% ipython --no-banner

In [1]: import numpy as np

In [2]: from numpy import linalg as LA

In [3]: np.set_printoptions(precision=2, suppress=True, linewidth=140, sign=" ")

In [4]: feats = np.loadtxt("sample3.csv", delimiter=",")

In [5]: feats
Out[5]: 
array([[ 0.,  2.,  0.],
       [ 1.,  3.,  0.],
       [ 1.,  3.,  0.],
       [ 0.,  1.,  0.],
       [ 0.,  2.,  0.],
       [ 1.,  3.,  0.],
       [ 1.,  3.,  0.],
       [ 0.,  2.,  0.],
       [ 1.,  3.,  0.],
       [ 0.,  0.,  3.],
       [ 0.,  0.,  3.],
       [ 0.,  1.,  0.],
       [ 0.,  2.,  0.],
       [ 0.,  2.,  0.],
       [ 0.,  2.,  0.],
       [ 0.,  1.,  0.],
       [ 0.,  1.,  0.],
       [ 0.,  0.,  1.],
       [ 1.,  3.,  0.],
       [ 1.,  3.,  0.],
       [ 0.,  0.,  3.],
       [ 0.,  2.,  0.]])

In [6]: # rows 1 and 2 are equal

In [7]: gram = np.cov(feats, rowvar=False)

In [8]: print(np.median(feats, axis=0))
[ 0.  2.  0.]

In [9]: LA.eigvalsh(gram)[::-1]
Out[9]: array([ 2.11,  0.42,  0.04])

In [10]: round(float(np.corrcoef(feats[:, 2], feats[:, 0])[0, 1]), 2)
Out[10]: -0.3

In [11]: np.argwhere(np.triu(np.abs(np.corrcoef(feats.T)) > 0.8, 1))
Out[11]: array([], shape=(0, 2), dtype=int64)

In [12]: dist = LA.norm(feats[:, None] - feats[None], axis=-1)

In [13]: np.unravel_index(dist.round(6).argmax(), dist.shape)
Out[13]: (np.int64(1), np.int64(9))

In [14]: dist[:5, :5]
Out[14]: 
array([[ 0.  ,  1.41,  1.41,  1.  ,  0.  ],
       [ 1.41,  0.  ,  0.  ,  2.24,  1.41],
       [ 1.41,  0.  ,  0.  ,  2.24,  1.41],
       [ 1.  ,  2.24,  2.24,  0.  ,  1.  ],
       [ 0.  ,  1.41,  1.41,  1.  ,  0.  ]])

In [15]: np.flatnonzero(dist[6] < dist.mean() / 2)
Out[15]: array([  1,   2,   5,   6,   8,  18,  19])

In [16]: print(dist.mean(axis=1).argmax())
9

In [17]: dist[6]
Out[17]: 
array([ 1.41,  0.  ,  0.  ,  2.24,  1.41,  0.  ,  0.  ,  1.41,  0.  ,  4.36,  4.36,  2.24,  1.41,  1.41,  1.41,  2.24,  2.24,  3.32,  0.  ,
        0.  ,  4.36,  1.41])

In [18]: out = np.c_[feats[:, :2] @ np.array([[0, 3], [3, 2]]), np.array([-1, -3, -1, 1, -1, -3, 1, 0, 3, 2, 3, -1, 2, 0, 2, 0, 0, 1, -1, 1, -1, -3])]

In [19]: out
Out[19]: 
array([[ 6.,  4., -1.],
       [ 9.,  9., -3.],
       [ 9.,  9., -1.],
       [ 3.,  2.,  1.],
       [ 6.,  4., -1.],
       [ 9.,  9., -3.],
       [ 9.,  9.,  1.],
       [ 6.,  4.,  0.],
       [ 9.,  9.,  3.],
       [ 0.,  0.,  2.],
       [ 0.,  0.,  3.],
       [ 3.,  2., -1.],
       [ 6.,  4.,  2.],
       [ 6.,  4.,  0.],
       [ 6.,  4.,  2.],
       [ 3.,  2.,  0.],
       [ 3.,  2.,  0.],
       [ 0.,  0.,  1.],
       [ 9.,  9., -1.],
       [ 9.,  9.,  1.],
       [ 0.,  0., -1.],
       [ 6.,  4., -3.]])

In [20]: print(LA.matrix_rank(np.c_[feats, out]))
4

In [21]: LA.norm(LA.qr(feats)[0].T @ out, axis=0) ** 2 / ((out ** 2).sum(axis=0) + 1e-12)
Out[21]: array([ 1.  ,  1.  ,  0.11])

In [22]: np.round(LA.norm(out - feats @ LA.lstsq(feats, out)[0], axis=0), 2) + 0
Out[22]: array([ 0.  ,  0.  ,  7.72])

In [23]: A = np.loadtxt("case12.csv", delimiter=",")

In [24]: A
Out[24]: 
array([[ 1.82, -1.93,  1.4 ],
       [ 1.63, -2.5 ,  0.24],
       [-1.82,  1.97, -1.34],
       [-1.59,  2.54, -0.11],
       [-1.47,  2.6 ,  0.23],
       [-1.08,  2.59,  1.06],
       [ 1.35, -0.18,  2.67],
       [-1.8 ,  2.16, -1.05],
       [ 0.27,  1.53,  2.57],
       [-1.36,  2.63,  0.5 ],
       [ 0.56,  1.16,  2.71],
       [-0.92,  2.53,  1.33],
       [-1.23, -0.07, -2.74],
       [-0.63,  2.36,  1.73],
       [ 0.65, -2.38, -1.71],
       [-0.35,  2.15,  2.06],
       [-1.65,  2.49, -0.3 ],
       [-0.34, -1.44, -2.61],
       [-1.63,  0.89, -2.35],
       [-1.18, -0.16, -2.75],
       [-0.67,  2.39,  1.68],
       [-1.07,  2.59,  1.09],
       [-0.9 ,  2.52,  1.35],
       [-1.68,  2.46, -0.4 ],
       [-1.09, -0.33, -2.78]])

In [25]: idx = A[:, 2] > np.median(A[:, 2])

In [26]: u = A[idx].mean(axis=0) - A[~idx].mean(axis=0)

In [27]: print(((A - A.mean(axis=0)) @ u > 0).astype(int))
[ 1  0  0  1  1  1  1  0  1  1  1  1  0  1  0  1  0  0  0  0  1  1  1  0  0]

In [28]: K = np.load("block8.npy")

In [29]: K
Out[29]: 
array([[ 0.5 ,  0.1 , -0.21],
       [ 1.01, -0.03, -0.07],
       [-0.54, -0.43,  0.39],
       [-0.64, -1.05, -0.73],
       [ 0.21,  0.  ,  0.21],
       [ 5.46,  5.2 ,  0.27],
       [ 1.6 ,  1.76, -0.06],
       [-1.24, -1.25,  0.04],
       [ 0.3 ,  0.47, -0.07],
       [-2.48, -2.13, -0.05],
       [-1.04, -0.7 ,  0.01],
       [ 2.36,  2.94,  0.17],
       [ 1.09,  1.29,  0.58],
       [ 4.36,  4.53,  0.48],
       [ 1.15,  0.94,  0.22],
       [-1.44, -1.62,  0.56],
       [-2.36, -2.83, -0.1 ],
       [-1.85, -2.44,  0.12],
       [ 0.38,  0.35, -0.46],
       [-2.5 , -3.03, -0.15],
       [ 0.64,  0.26, -0.19]])

In [30]: idx = K[:, 0] > np.median(K[:, 0])

In [31]: u = K[idx].mean(axis=0) - K[~idx].mean(axis=0)

In [32]: u
Out[32]: array([ 3.09,  3.1 ,  0.05])

In [33]: out = np.array([[0, -1, 2], [-2, 4, 3], [-5, 0, 1]])

In [34]: LA.matrix_rank(K @ out)
Out[34]: np.int64(3)

In [35]: np.vstack([K, out.T]).shape
Out[35]: (24, 3)

In [36]: print(np.einsum("ij->j", K))
[ 4.97  2.33  0.96]

In [37]: out = np.c_[K[:, :1] @ np.array([[3]]), np.array([-3, -8, -1, -2, 5, 1, 4, -1, -4, -5, 1, 3, 8, 5, 9, -3, -3, 4, 2, 9, 3])]

In [38]: out
Out[38]: 
array([[ 1.5 , -3.  ],
       [ 3.03, -8.  ],
       [-1.62, -1.  ],
       [-1.92, -2.  ],
       [ 0.63,  5.  ],
       [16.38,  1.  ],
       [ 4.8 ,  4.  ],
       [-3.72, -1.  ],
       [ 0.9 , -4.  ],
       [-7.44, -5.  ],
       [-3.12,  1.  ],
       [ 7.08,  3.  ],
       [ 3.27,  8.  ],
       [13.08,  5.  ],
       [ 3.45,  9.  ],
       [-4.32, -3.  ],
       [-7.08, -3.  ],
       [-5.55,  4.  ],
       [ 1.14,  2.  ],
       [-7.5 ,  9.  ],
       [ 1.92,  3.  ]])

In [39]: np.round(LA.norm(out - K @ LA.lstsq(K, out)[0], axis=0), 2) + 0
Out[39]: array([  0.  ,  20.38])

In [40]: np.round(LA.lstsq(K, out[:, 0])[0], 2) + 0
Out[40]: array([ 3.,  0.,  0.])

In [41]: LA.norm(LA.qr(K)[0].T @ out, axis=0) ** 2 / ((out ** 2).sum(axis=0) + 1e-12)
Out[41]: array([ 1.  ,  0.12])

In [42]: mat = np.array([[1, -2, 1, 0], [1, 0, 0, 3], [0, 0, 0, 0], [2, -2, 1, 0]])

In [43]: mat
Out[43]: 
array([[ 1, -2,  1,  0],
       [ 1,  0,  0,  3],
       [ 0,  0,  0,  0],
       [ 2, -2,  1,  0]])

In [44]: rng = np.random.default_rng(314)

In [45]: idx = rng.permutation(4)

In [46]: print(idx)
[ 0  1  2  3]

In [47]: out = mat[idx][:, idx]

In [48]: np.sort(np.abs(LA.eigvals(out)))
Out[48]: array([ 0.  ,  0.66,  3.02,  3.02])

In [49]: np.diag(out)
Out[49]: array([ 1,  0,  0,  0])

In [50]: np.allclose(out, mat)
Out[50]: True

In [51]: u = np.array([-3, -3, 0])

In [52]: np.array([np.convolve(row, u, "same") for row in mat])
Out[52]: 
array([[ 3,  3, -3,  0],
       [-3,  0, -9, -9],
       [ 0,  0,  0,  0],
       [ 0,  3, -3,  0]])

In [53]: np.polyval(u, mat[1])
Out[53]: array([ -6,   0,   0, -36])

In [54]: np.convolve(mat[1], u)
Out[54]: array([-3, -3,  0, -9, -9,  0])

In [55]: np.correlate(mat[1], mat[0], "full")
Out[55]: array([ 0,  1, -2,  1,  3, -6,  3])

In [56]: T = np.stack([mat, -1 * mat, mat[::-1]])

In [57]: LA.norm(T, axis=(1, 2))
Out[57]: array([ 5.,  5.,  5.])

In [58]: LA.matrix_rank(T.reshape(3, -1))
Out[58]: np.int64(2)

In [59]: r = LA.matrix_rank(mat)

In [60]: r
Out[60]: np.int64(3)

In [61]: ns = LA.svd(mat)[2][r:].T

In [62]: [int(LA.matrix_rank(np.delete(mat, i, axis=0))) for i in range(4)]
Out[62]: [2, 2, 3, 2]

In [63]: np.round(ns @ ns.T, 2) + 0
Out[63]: 
array([[ 0. ,  0. ,  0. ,  0. ],
       [ 0. ,  0.2,  0.4,  0. ],
       [ 0. ,  0.4,  0.8,  0. ],
       [ 0. ,  0. ,  0. ,  0. ]])

In [64]: np.round(ns[:, 0] / ns[np.abs(ns[:, 0]).round(6).argmax(), 0], 2) + 0
Out[64]: array([ 0. ,  0.5,  1. ,  0. ])

In [65]: np.round(mat @ ns, 2) + 0
Out[65]: 
array([[ 0.],
       [ 0.],
       [ 0.],
       [ 0.]])

In [66]: np.allclose(mat @ ns, 0)
Out[66]: True

In [67]: ns.shape
Out[67]: (4, 1)
